$ python -q
>>> import numpy as np
>>> np.set_printoptions(precision=3, suppress=True, linewidth=100, legacy="1.25")
>>> def rnd(a):
...     return np.round(a, 3) + 0
... 
>>> W0 = np.loadtxt("dump.csv", delimiter=",")
>>> print(rnd(W0))
[[0.714 0.143 0.143 0.   ]
 [0.625 0.125 0.125 0.125]
 [0.111 0.444 0.333 0.111]
 [0.364 0.    0.455 0.182]]
>>> # row-stochastic, so 1 is an eigenvalue
>>> print(rnd(np.linalg.matrix_power(W0, 100)))
[[0.561 0.19  0.194 0.055]
 [0.561 0.19  0.194 0.055]
 [0.561 0.19  0.194 0.055]
 [0.561 0.19  0.194 0.055]]
>>> print(rnd(np.sort(np.abs(np.linalg.eigvals(W0)))[::-1]))
[1.    0.411 0.2   0.2  ]
>>> p = np.eye(4)[3]
>>> for _ in range(5):
...     p = p @ W0
...     print(p.round(3))
... 
[0.364 0.    0.455 0.182]
[0.376 0.254 0.286 0.084]
[0.49  0.213 0.219 0.079]
[0.536 0.194 0.205 0.065]
[0.55  0.192 0.199 0.059]
>>> Y = np.array([[3, -4], [-4, 1]])
>>> cent = np.kron(Y, W0)
>>> print(rnd(np.linalg.norm(cent, 2)), rnd(np.linalg.norm(Y, 2) * np.linalg.norm(W0, 2)))
7.053 7.053
>>> T = np.stack([W0, -2 * W0, W0[::-1]])
>>> print(rnd(T.sum(axis=0)))
[[-0.351 -0.143  0.312  0.182]
 [-0.514  0.319  0.208 -0.014]
 [ 0.514 -0.319 -0.208  0.014]
 [ 0.351  0.143 -0.312 -0.182]]
>>> print(rnd(np.einsum("bij,cij->bc", T, T)))
[[ 1.694 -3.388  1.01 ]
 [-3.388  6.775 -2.021]
 [ 1.01  -2.021  1.694]]
>>> rng = np.random.default_rng(881)
>>> lab = rng.permutation(4)
>>> Y = W0[:, lab] * rng.choice([-1, 1], 4)
>>> print(rnd(Y))
[[0.    0.714 0.143 0.143]
 [0.125 0.625 0.125 0.125]
 [0.111 0.111 0.444 0.333]
 [0.182 0.364 0.    0.455]]
>>> U, _, VT = np.linalg.svd(W0.T @ Y)
>>> print(rnd(np.linalg.lstsq(W0, Y)[0]))
[[0. 1. 0. 0.]
 [0. 0. 1. 0.]
 [0. 0. 0. 1.]
 [1. 0. 0. 0.]]
>>> print(rnd(U @ VT))
[[0. 1. 0. 0.]
 [0. 0. 1. 0.]
 [0. 0. 0. 1.]
 [1. 0. 0. 0.]]
>>> print(lab)
[3 0 1 2]
>>> F = np.loadtxt("m.csv", delimiter=",")
>>> print(F)
[[25. 27. 10.]
 [22. 21.  7.]
 [13. 13.  6.]
 [12. 16.  9.]
 [14. 10.  3.]
 [41. 44. 14.]
 [37. 41. 14.]
 [10. 12.  7.]
 [51. 54. 16.]
 [47. 51. 16.]
 [24. 25.  9.]
 [48. 48. 13.]
 [35. 37. 12.]
 [33. 33. 10.]]
>>> vec = np.array([2, 2, 2])
>>> y = F @ vec
>>> print(rnd(np.linalg.pinv(F) @ F))
[[1. 0. 0.]
 [0. 1. 0.]
 [0. 0. 1.]]
>>> print(y)
[124. 100.  64.  74.  54. 198. 184.  58. 242. 228. 116. 218. 168. 152.]
>>> print(rnd(np.linalg.solve(F.T @ F, F.T @ y)))
[2. 2. 2.]
>>> y = y + 0.02 * rng.normal(size=14)
>>> print(rnd(y))
[123.974 100.023  63.999  74.003  53.98  198.014 183.996  58.015 241.955 227.965 115.981 217.992
 168.016 152.005]
>>> b, *_ = np.linalg.lstsq(F, y)
>>> print([round(float(np.linalg.norm(np.linalg.solve(F.T @ F + lam * np.eye(3), F.T @ y))), 2) for lam in (0, 1, 10, 100)])
[3.47, 3.45, 3.36, 3.22]
>>> print(rnd(np.linalg.norm(y - F @ b)))
0.069
>>> print(rnd(F.T @ (y - F @ b)))
[0. 0. 0.]
>>> print(b.round())
[2. 2. 2.]
